In [1]: import numpy as np

In [2]: np.set_printoptions(suppress=True, linewidth=140)

In [3]: rd = lambda a: np.round(a, 2) + 0

In [4]: F = np.load("run8.npy")

In [5]: rd(F)
Out[5]: 
array([[-3.59,  3.06,  1.66],
       [-4.16,  2.6 , -0.96],
       [ 4.06, -2.21,  1.89],
       [ 0.05,  1.54,  4.76],
       [ 2.2 , -0.05,  4.49],
       [-0.25,  1.73,  4.68],
       [-2.35,  2.78,  3.43],
       [-1.32, -0.66, -4.78],
       [-3.69,  1.6 , -2.97],
       [-4.15,  2.76, -0.42],
       [ 3.78, -3.04, -1.19],
       [-3.21,  3.03,  2.36],
       [-3.16,  3.02,  2.43],
       [-2.32,  2.77,  3.45]])

In [6]: rk = np.linalg.matrix_rank(F)

In [7]: rk
Out[7]: np.int64(2)

In [8]: null = np.linalg.svd(F)[2][rk:].T

In [9]: rd(null @ null.T)
Out[9]: 
array([[ 0.31,  0.44, -0.14],
       [ 0.44,  0.63, -0.21],
       [-0.14, -0.21,  0.07]])

In [10]: [int(np.linalg.matrix_rank(np.delete(F, i, axis=0))) for i in range(14)]
Out[10]: [2, 2, 2, 2, 2, 2, 2, 2, 2, 2, 2, 2, 2, 2]

In [11]: null.shape
Out[11]: (3, 1)

In [12]: np.linalg.matrix_rank(F.T @ F), np.linalg.matrix_rank(F @ F.T)
Out[12]: (np.int64(2), np.int64(2))

In [13]: rd(F @ null)
Out[13]: 
array([[0.],
       [0.],
       [0.],
       [0.],
       [0.],
       [0.],
       [0.],
       [0.],
       [0.],
       [0.],
       [0.],
       [0.],
       [0.],
       [0.]])

In [14]: np.allclose(F @ null, 0)
Out[14]: True

In [15]: rng = np.random.default_rng(4868)

In [16]: data = (rng.random((6, 6)) < 0.3) + np.eye(6)

In [17]: data /= data.sum(axis=1, keepdims=True)

In [18]: rd(data)
Out[18]: 
array([[0.25, 0.25, 0.25, 0.  , 0.25, 0.  ],
       [0.  , 0.33, 0.33, 0.  , 0.  , 0.33],
       [0.  , 0.  , 1.  , 0.  , 0.  , 0.  ],
       [0.  , 0.  , 0.25, 0.5 , 0.  , 0.25],
       [0.33, 0.  , 0.  , 0.  , 0.67, 0.  ],
       [0.25, 0.25, 0.  , 0.  , 0.  , 0.5 ]])

In [19]: q, vecs = np.linalg.qr(data[:, :1])[0], np.linalg.qr(data[:, 1:])[0]

In [20]: s = np.linalg.svd(q.T @ vecs, compute_uv=False)

In [21]: rd(s)
Out[21]: array([0.93])

In [22]: rd(np.abs(np.linalg.eigvals(data)).max())
Out[22]: np.float64(1.0)

In [23]: rd((data - data.T) / 2)
Out[23]: 
array([[ 0.  ,  0.12,  0.12,  0.  , -0.04, -0.12],
       [-0.12,  0.  ,  0.17,  0.  ,  0.  ,  0.04],
       [-0.12, -0.17,  0.  , -0.12,  0.  ,  0.  ],
       [ 0.  ,  0.  ,  0.12,  0.  ,  0.  ,  0.12],
       [ 0.04,  0.  ,  0.  ,  0.  ,  0.  ,  0.  ],
       [ 0.12, -0.04,  0.  , -0.12,  0.  ,  0.  ]])

In [24]: rd(data @ data)
Out[24]: 
array([[0.15, 0.15, 0.4 , 0.  , 0.23, 0.08],
       [0.08, 0.19, 0.44, 0.  , 0.  , 0.28],
       [0.  , 0.  , 1.  , 0.  , 0.  , 0.  ],
       [0.06, 0.06, 0.38, 0.25, 0.  , 0.25],
       [0.31, 0.08, 0.08, 0.  , 0.53, 0.  ],
       [0.19, 0.27, 0.15, 0.  , 0.06, 0.33]])

In [25]: Y = np.inv(data)
AttributeError: module 'numpy' has no attribute 'inv'


In [26]: Y = np.linalg.inv(data)

In [27]: rd(np.linalg.det(data) * np.linalg.det(Y))
Out[27]: np.float64(1.0)

In [28]: np.allclose(Y, data.T)
Out[28]: False

In [29]: rd(np.linalg.cond(data))
Out[29]: np.float64(7.89)

In [30]: rd(np.linalg.inv(Y))
Out[30]: 
array([[0.25, 0.25, 0.25, 0.  , 0.25, 0.  ],
       [0.  , 0.33, 0.33, 0.  , 0.  , 0.33],
       [0.  , 0.  , 1.  , 0.  , 0.  , 0.  ],
       [0.  , 0.  , 0.25, 0.5 , 0.  , 0.25],
       [0.33, 0.  , 0.  , 0.  , 0.67, 0.  ],
       [0.25, 0.25, 0.  , 0.  , 0.  , 0.5 ]])

In [31]: rd(data @ Y)
Out[31]: 
array([[1., 0., 0., 0., 0., 0.],
       [0., 1., 0., 0., 0., 0.],
       [0., 0., 1., 0., 0., 0.],
       [0., 0., 0., 1., 0., 0.],
       [0., 0., 0., 0., 1., 0.],
       [0., 0., 0., 0., 0., 1.]])

In [32]: T = np.stack([data, 5 * data, data[::-1]])

In [33]: rd(np.linalg.det(T))
Out[33]: array([  0.01, 162.76,  -0.01])

In [34]: rd(np.einsum("bij,cij->bc", T, T))
Out[34]: 
array([[ 2.89, 14.44,  0.75],
       [14.44, 72.22,  3.75],
       [ 0.75,  3.75,  2.89]])

In [35]: (T @ data.T).shape
Out[35]: (3, 6, 6)

In [36]: np.linalg.matrix_rank(T)
Out[36]: array([6, 6, 6])

In [37]: np.linalg.matrix_rank(T.reshape(3, -1))
Out[37]: np.int64(2)

In [38]: rd(np.linalg.norm(T, axis=(1, 2)))
Out[38]: array([1.7, 8.5, 1.7])

In [39]: T.shape
Out[39]: (3, 6, 6)

In [40]: rd(T.sum(axis=0))
Out[40]: 
array([[1.75, 1.75, 1.5 , 0.  , 1.5 , 0.5 ],
       [0.33, 2.  , 2.  , 0.  , 0.67, 2.  ],
       [0.  , 0.  , 6.25, 0.5 , 0.  , 0.25],
       [0.  , 0.  , 2.5 , 3.  , 0.  , 1.5 ],
       [2.  , 0.33, 0.33, 0.  , 4.  , 0.33],
       [1.75, 1.75, 0.25, 0.  , 0.25, 3.  ]])
